In [1]: import numpy as np

In [2]: np.set_printoptions(suppress=True, linewidth=100)

In [3]: def rd(a):
   ...:     return np.round(a, 3) + 0
   ...: 

In [4]: A2 = np.array([[2, -8], [-1, -1], [8, -8]])

In [5]: data = np.tile(A2, (2, 3))

In [6]: data
Out[6]: 
array([[ 2, -8,  2, -8,  2, -8],
       [-1, -1, -1, -1, -1, -1],
       [ 8, -8,  8, -8,  8, -8],
       [ 2, -8,  2, -8,  2, -8],
       [-1, -1, -1, -1, -1, -1],
       [ 8, -8,  8, -8,  8, -8]])

In [7]: rd(np.linalg.norm(data, axis=0))
Out[7]: array([11.747, 16.062, 11.747, 16.062, 11.747, 16.062])

In [8]: np.linalg.norm(data, axis=1).argmax()
Out[8]: np.int64(2)

In [9]: J = np.load("run13.npy")

In [10]: rd(J)
Out[10]: 
array([[0.308, 0.077, 0.077, 0.231, 0.   , 0.077, 0.231, 0.   , 0.   , 0.   ],
       [0.125, 0.062, 0.125, 0.188, 0.125, 0.125, 0.   , 0.062, 0.188, 0.   ],
       [0.   , 0.176, 0.059, 0.118, 0.059, 0.176, 0.059, 0.   , 0.176, 0.176],
       [0.05 , 0.   , 0.15 , 0.1  , 0.05 , 0.1  , 0.1  , 0.15 , 0.15 , 0.15 ],
       [0.048, 0.095, 0.143, 0.143, 0.095, 0.143, 0.048, 0.143, 0.095, 0.048],
       [0.062, 0.125, 0.062, 0.062, 0.188, 0.25 , 0.   , 0.062, 0.062, 0.125],
       [0.   , 0.1  , 0.   , 0.1  , 0.15 , 0.05 , 0.2  , 0.15 , 0.15 , 0.1  ],
       [0.15 , 0.15 , 0.05 , 0.05 , 0.   , 0.05 , 0.05 , 0.2  , 0.15 , 0.15 ],
       [0.083, 0.042, 0.125, 0.125, 0.125, 0.083, 0.125, 0.083, 0.125, 0.083],
       [0.091, 0.136, 0.045, 0.045, 0.091, 0.136, 0.   , 0.136, 0.136, 0.182]])

In [11]: u, g = J[0], J[5]

In [12]: rd(u @ g)
Out[12]: np.float64(0.067)

In [13]: rd(u @ u)
Out[13]: np.float64(0.219)

In [14]: p = (u @ g) / (u @ u) * u

In [15]: rd((g - p) @ u)
Out[15]: np.float64(0.0)

In [16]: rd(np.outer(u, g))
Out[16]: 
array([[0.019, 0.038, 0.019, 0.019, 0.058, 0.077, 0.   , 0.019, 0.019, 0.038],
       [0.005, 0.01 , 0.005, 0.005, 0.014, 0.019, 0.   , 0.005, 0.005, 0.01 ],
       [0.005, 0.01 , 0.005, 0.005, 0.014, 0.019, 0.   , 0.005, 0.005, 0.01 ],
       [0.014, 0.029, 0.014, 0.014, 0.043, 0.058, 0.   , 0.014, 0.014, 0.029],
       [0.   , 0.   , 0.   , 0.   , 0.   , 0.   , 0.   , 0.   , 0.   , 0.   ],
       [0.005, 0.01 , 0.005, 0.005, 0.014, 0.019, 0.   , 0.005, 0.005, 0.01 ],
       [0.014, 0.029, 0.014, 0.014, 0.043, 0.058, 0.   , 0.014, 0.014, 0.029],
       [0.   , 0.   , 0.   , 0.   , 0.   , 0.   , 0.   , 0.   , 0.   , 0.   ],
       [0.   , 0.   , 0.   , 0.   , 0.   , 0.   , 0.   , 0.   , 0.   , 0.   ],
       [0.   , 0.   , 0.   , 0.   , 0.   , 0.   , 0.   , 0.   , 0.   , 0.   ]])

In [17]: rd(g - p)
Out[17]: array([-0.032,  0.101,  0.039, -0.008,  0.188,  0.226, -0.071,  0.062,  0.062,  0.125])

In [18]: rd(np.linalg.norm(u + g) ** 2 + np.linalg.norm(u - g) ** 2)
Out[18]: np.float64(0.735)

In [19]: np.linalg.matrix_rank(np.outer(u, g))
Out[19]: np.int64(1)

In [20]: O, R = np.linalg.qr(J)

In [21]: np.allclose(R.T @ R, J.T @ J)
Out[21]: True

In [22]: rd(abs(R[0, 0])), rd(np.linalg.norm(J[:, 0]))
Out[22]: (np.float64(0.396), np.float64(0.396))

In [23]: O.shape, R.shape
Out[23]: ((10, 10), (10, 10))

In [24]: rd(O.T @ O)
Out[24]: 
array([[1., 0., 0., 0., 0., 0., 0., 0., 0., 0.],
       [0., 1., 0., 0., 0., 0., 0., 0., 0., 0.],
       [0., 0., 1., 0., 0., 0., 0., 0., 0., 0.],
       [0., 0., 0., 1., 0., 0., 0., 0., 0., 0.],
       [0., 0., 0., 0., 1., 0., 0., 0., 0., 0.],
       [0., 0., 0., 0., 0., 1., 0., 0., 0., 0.],
       [0., 0., 0., 0., 0., 0., 1., 0., 0., 0.],
       [0., 0., 0., 0., 0., 0., 0., 1., 0., 0.],
       [0., 0., 0., 0., 0., 0., 0., 0., 1., 0.],
       [0., 0., 0., 0., 0., 0., 0., 0., 0., 1.]])

In [25]: rd(O @ R)
Out[25]: 
array([[0.308, 0.077, 0.077, 0.231, 0.   , 0.077, 0.231, 0.   , 0.   , 0.   ],
       [0.125, 0.062, 0.125, 0.187, 0.125, 0.125, 0.   , 0.063, 0.187, 0.   ],
       [0.   , 0.176, 0.059, 0.118, 0.059, 0.176, 0.059, 0.   , 0.176, 0.176],
       [0.05 , 0.   , 0.15 , 0.1  , 0.05 , 0.1  , 0.1  , 0.15 , 0.15 , 0.15 ],
       [0.048, 0.095, 0.143, 0.143, 0.095, 0.143, 0.048, 0.143, 0.095, 0.048],
       [0.062, 0.125, 0.062, 0.062, 0.188, 0.25 , 0.   , 0.062, 0.062, 0.125],
       [0.   , 0.1  , 0.   , 0.1  , 0.15 , 0.05 , 0.2  , 0.15 , 0.15 , 0.1  ],
       [0.15 , 0.15 , 0.05 , 0.05 , 0.   , 0.05 , 0.05 , 0.2  , 0.15 , 0.15 ],
       [0.083, 0.042, 0.125, 0.125, 0.125, 0.083, 0.125, 0.083, 0.125, 0.083],
       [0.091, 0.136, 0.045, 0.045, 0.091, 0.136, 0.   , 0.136, 0.136, 0.182]])
